In [1]: import numpy as np

In [2]: from numpy import linalg as LA

In [3]: np.set_printoptions(precision=2, suppress=True, linewidth=120)

In [4]: data = np.load("arr.npy")

In [5]: data
Out[5]: 
array([[-0.03, -0.31,  0.62, -0.47, -0.38, -0.25,  0.31],
       [-0.24, -0.15,  0.34,  0.31,  0.68, -0.5 ,  0.04],
       [ 0.17, -0.46, -0.16, -0.56,  0.33,  0.02, -0.55],
       [ 0.69, -0.01, -0.34, -0.08,  0.13, -0.39,  0.48],
       [-0.21, -0.77, -0.28,  0.27, -0.04,  0.28,  0.37],
       [ 0.07, -0.23, -0.14,  0.38, -0.51, -0.56, -0.45],
       [-0.62,  0.16, -0.51, -0.39, -0.04, -0.38,  0.17]])

In [6]: r0 = np.array([2, 0])

In [7]: np.convolve(data[2], r0)
Out[7]: array([ 0.35, -0.93, -0.32, -1.12,  0.67,  0.03, -1.1 ,  0.  ])

In [8]: C2 = data.T @ data

In [9]: (data @ data.T).shape
Out[9]: (7, 7)

In [10]: LA.eigvalsh(C2)[::-1]
Out[10]: array([1., 1., 1., 1., 1., 1., 1.])

In [11]: np.trace(C2), round(float((data ** 2).sum()), 2)
Out[11]: (np.float64(7.0), 7.0)

In [12]: np.allclose(C2, C2.T)
Out[12]: True

In [13]: LA.matrix_rank(C2)
Out[13]: np.int64(7)

In [14]: arr = np.load("data.npy")

In [15]: arr
Out[15]: 
array([[ 1,  3,  0],
       [-1, -1, -2],
       [-1,  2,  0]])

In [16]: W1 = np.array([[2, 2, 3, -1, 2, -2], [3, -1, -1, 3, 2, 0], [0, -3, 0, 3, -1, 1]])

In [17]: b = np.array([-3, 0, -2, -3, 2, 0])

In [18]: H = np.maximum(arr @ W1 + b, 0)

In [19]: (H > 0).astype(int)
Out[19]: 
array([[1, 0, 0, 1, 1, 0],
       [0, 1, 0, 0, 0, 0],
       [1, 0, 0, 1, 1, 1]])

In [20]: LA.matrix_rank(H)
Out[20]: np.int64(3)

In [21]: C = np.array([[-3, 0], [2, -1], [3, -3], [-1, 3], [-1, -3], [1, 0]])

In [22]: H @ C
Out[22]: 
array([[-39, -15],
       [ 10,  -5],
       [ -9,   0]])

In [23]: Q, evecs = LA.qr(arr[:, :1])[0], LA.qr(arr[:, 1:])[0]

In [24]: sv = LA.svd(Q.T @ evecs, compute_uv=False)

In [25]: (sv > 0.9).sum()
Out[25]: np.int64(0)

In [26]: round(float(LA.norm(Q @ Q.T - evecs @ evecs.T, 2)), 2)
Out[26]: 1.0

In [27]: M2 = np.array([[1, 1], [3, 3]])

In [28]: C = np.kron(M2, arr)

In [29]: C.shape
Out[29]: (6, 6)

In [30]: np.round(LA.norm(C, 2), 2), round(float(LA.norm(M2, 2) * LA.norm(arr, 2)), 2)
Out[30]: (np.float64(17.24), 17.24)

In [31]: M2 = arr / np.sqrt((arr ** 2).mean(axis=1, keepdims=True))

In [32]: M2[1]
Out[32]: array([-0.71, -0.71, -1.41])

In [33]: arr - arr.mean(axis=1, keepdims=True)
Out[33]: 
array([[-0.33,  1.67, -1.33],
       [ 0.33,  0.33, -0.67],
       [-1.33,  1.67, -0.33]])
